% ipython --no-banner

In [1]: import numpy as np

In [2]: import numpy.linalg as la

In [3]: np.set_printoptions(precision=2, suppress=True, linewidth=100)

In [4]: def rnd(a):
   ...:     return np.round(a, 2) + 0
   ...: 

In [5]: m1 = 5 * np.eye(5) + np.eye(5, k=1)

In [6]: m1
Out[6]: 
array([[5., 1., 0., 0., 0.],
       [0., 5., 1., 0., 0.],
       [0., 0., 5., 1., 0.],
       [0., 0., 0., 5., 1.],
       [0., 0., 0., 0., 5.]])

In [7]: vals, vecs = la.eig(m1)

In [8]: rnd(np.sort(la.eigvals(m1 @ m1)))
Out[8]: array([25., 25., 25., 25., 25.])

In [9]: np.prod(vals)
Out[9]: np.float64(3125.0)

In [10]: E = np.diag(np.array([2, -7, -1])) + 3 * np.eye(3, k=1) + 3 * np.eye(3, k=-1)

In [11]: E
Out[11]: 
array([[ 2.,  3.,  0.],
       [ 3., -7.,  3.],
       [ 0.,  3., -1.]])

In [12]: [int(la.matrix_rank(la.matrix_power(m1, p))) for p in range(1, 6)]
Out[12]: [5, 5, 5, 5, 5]

In [13]: rng = np.random.default_rng(851)

In [14]: labels = rng.permutation(3)

In [15]: A2 = E[:, labels] * rng.choice([-1, 1], 3)

In [16]: A2
Out[16]: 
array([[ 0.,  3.,  2.],
       [ 3., -7.,  3.],
       [-1.,  3.,  0.]])

In [17]: left, _, Vt = la.svd(E.T @ A2)

In [18]: rnd(la.lstsq(E, A2)[0])
Out[18]: 
array([[0., 0., 1.],
       [0., 1., 0.],
       [1., 0., 0.]])

In [19]: labels
Out[19]: array([2, 1, 0])

In [20]: A = np.load("case8.npy")

In [21]: rnd(A)
Out[21]: 
array([[0.2 , 0.2 , 0.2 , 0.13, 0.13, 0.13],
       [0.2 , 0.4 , 0.1 , 0.1 , 0.  , 0.2 ],
       [0.15, 0.08, 0.31, 0.23, 0.  , 0.23],
       [0.  , 0.2 , 0.  , 0.2 , 0.4 , 0.2 ],
       [0.17, 0.17, 0.08, 0.17, 0.25, 0.17],
       [0.11, 0.  , 0.11, 0.11, 0.22, 0.44]])

In [22]: rnd(la.matrix_power(A, 100))
Out[22]: 
array([[0.14, 0.16, 0.12, 0.15, 0.18, 0.25],
       [0.14, 0.16, 0.12, 0.15, 0.18, 0.25],
       [0.14, 0.16, 0.12, 0.15, 0.18, 0.25],
       [0.14, 0.16, 0.12, 0.15, 0.18, 0.25],
       [0.14, 0.16, 0.12, 0.15, 0.18, 0.25],
       [0.14, 0.16, 0.12, 0.15, 0.18, 0.25]])

In [23]: rnd(A.sum(axis=1))
Out[23]: array([1., 1., 1., 1., 1., 1.])

In [24]: rnd(la.matrix_power(A, 2))
Out[24]: 
array([[0.15, 0.18, 0.15, 0.16, 0.14, 0.22],
       [0.16, 0.23, 0.13, 0.13, 0.11, 0.24],
       [0.12, 0.13, 0.16, 0.17, 0.16, 0.26],
       [0.13, 0.19, 0.08, 0.15, 0.22, 0.24],
       [0.14, 0.18, 0.11, 0.15, 0.19, 0.22],
       [0.13, 0.09, 0.12, 0.15, 0.21, 0.3 ]])

In [25]: p = np.eye(6)[2]

In [26]: for _ in range(7):
    ...:     p = p @ A
    ...:     print(p.round(2))
    ...: 
[0.15 0.08 0.31 0.23 0.   0.23]
[0.12 0.13 0.16 0.17 0.16 0.26]
[0.13 0.15 0.13 0.16 0.18 0.25]
[0.13 0.16 0.12 0.15 0.18 0.25]
[0.14 0.16 0.12 0.15 0.18 0.25]
[0.14 0.16 0.12 0.15 0.18 0.25]
[0.14 0.16 0.12 0.15 0.18 0.25]

In [27]: vec = np.array([-4, -1, -3, -1, 0, 1])

In [28]: rnd(A * vec)
Out[28]: 
array([[-0.8 , -0.2 , -0.6 , -0.13,  0.  ,  0.13],
       [-0.8 , -0.4 , -0.3 , -0.1 ,  0.  ,  0.2 ],
       [-0.62, -0.08, -0.92, -0.23,  0.  ,  0.23],
       [ 0.  , -0.2 ,  0.  , -0.2 ,  0.  ,  0.2 ],
       [-0.67, -0.17, -0.25, -0.17,  0.  ,  0.17],
       [-0.44,  0.  , -0.33, -0.11,  0.  ,  0.44]])

In [29]: (A @ vec).argmax()
Out[29]: np.int64(3)

In [30]: rnd((A * vec).sum(axis=1))
Out[30]: array([-1.6 , -1.4 , -1.62, -0.2 , -1.08, -0.44])

In [31]: rnd(A @ vec)
Out[31]: array([-1.6 , -1.4 , -1.62, -0.2 , -1.08, -0.44])

In [32]: np.allclose(A, A.T)
Out[32]: False

In [33]: rnd(np.sort(np.abs(la.eigvals(A))))
Out[33]: array([0.06, 0.18, 0.18, 0.29, 0.29, 1.  ])

In [34]: assert A == A.T
Traceback (most recent call last):
  Cell In[34], line 1
    assert A == A.T
ValueError: The truth value of an array with more than one element is ambiguous. Use a.any() or a.all()


In [35]: rnd(la.det(A))
Out[35]: np.float64(0.0)

In [36]: np.allclose(A @ A.T, A.T @ A)
Out[36]: False

In [37]: F = np.loadtxt("block3.csv", delimiter=",")

In [38]: F
Out[38]: 
array([[10.96, -2.02, 13.04,  6.51],
       [12.31, -0.85, 11.99,  5.06],
       [11.88,  0.73, 12.6 ,  5.85],
       [11.17, -0.99, 11.01,  3.95],
       [10.13,  0.01, 10.33,  6.71],
       [11.94,  0.84, 12.19,  5.83],
       [12.82, -0.84, 12.93,  5.44],
       [11.  ,  0.45, 12.68,  5.41],
       [13.34, -2.48, 12.62,  7.52],
       [11.85, -0.68, 13.18,  4.37],
       [13.31, -1.75, 13.19,  5.51],
       [12.03, -0.38, 11.29,  4.81],
       [11.  ,  0.67, 11.16,  6.3 ],
       [11.58, -0.71, 12.8 ,  2.57],
       [12.03, -0.58, 11.73,  4.52],
       [12.22, -0.67, 13.18,  4.68],
       [13.56, -0.93, 12.74,  5.71],
       [13.18, -0.11, 10.34,  5.33],
       [12.09,  0.36, 12.31,  5.2 ],
       [13.8 , -1.07, 13.  ,  5.96],
       [12.19, -0.7 , 11.75,  5.35],
       [11.12,  1.17, 12.09,  6.27],
       [12.69, -0.87, 10.95,  6.13],
       [11.89, -2.02, 12.26,  5.83]])

In [39]: th = np.radians(135)

In [40]: R = np.eye(4)

In [41]: R[2, 2] = R[0, 0] = np.cos(th)

In [42]: R[2, 0], R[0, 2] = -np.sin(th), np.sin(th)

In [43]: rnd(R)
Out[43]: 
array([[-0.71,  0.  ,  0.71,  0.  ],
       [ 0.  ,  1.  ,  0.  ,  0.  ],
       [-0.71,  0.  , -0.71,  0.  ],
       [ 0.  ,  0.  ,  0.  ,  1.  ]])

In [44]: A2 = F @ R.T

In [45]: rnd(la.svd(F, compute_uv=False)), rnd(la.svd(A2, compute_uv=False))
Out[45]: (array([88.26,  4.96,  4.52,  3.52]), array([88.26,  4.96,  4.52,  3.52]))

In [46]: np.allclose(la.norm(F, axis=1), la.norm(A2, axis=1))
Out[46]: True

In [47]: rnd(la.det(R)), rnd(np.trace(R))
Out[47]: (np.float64(1.0), np.float64(0.59))
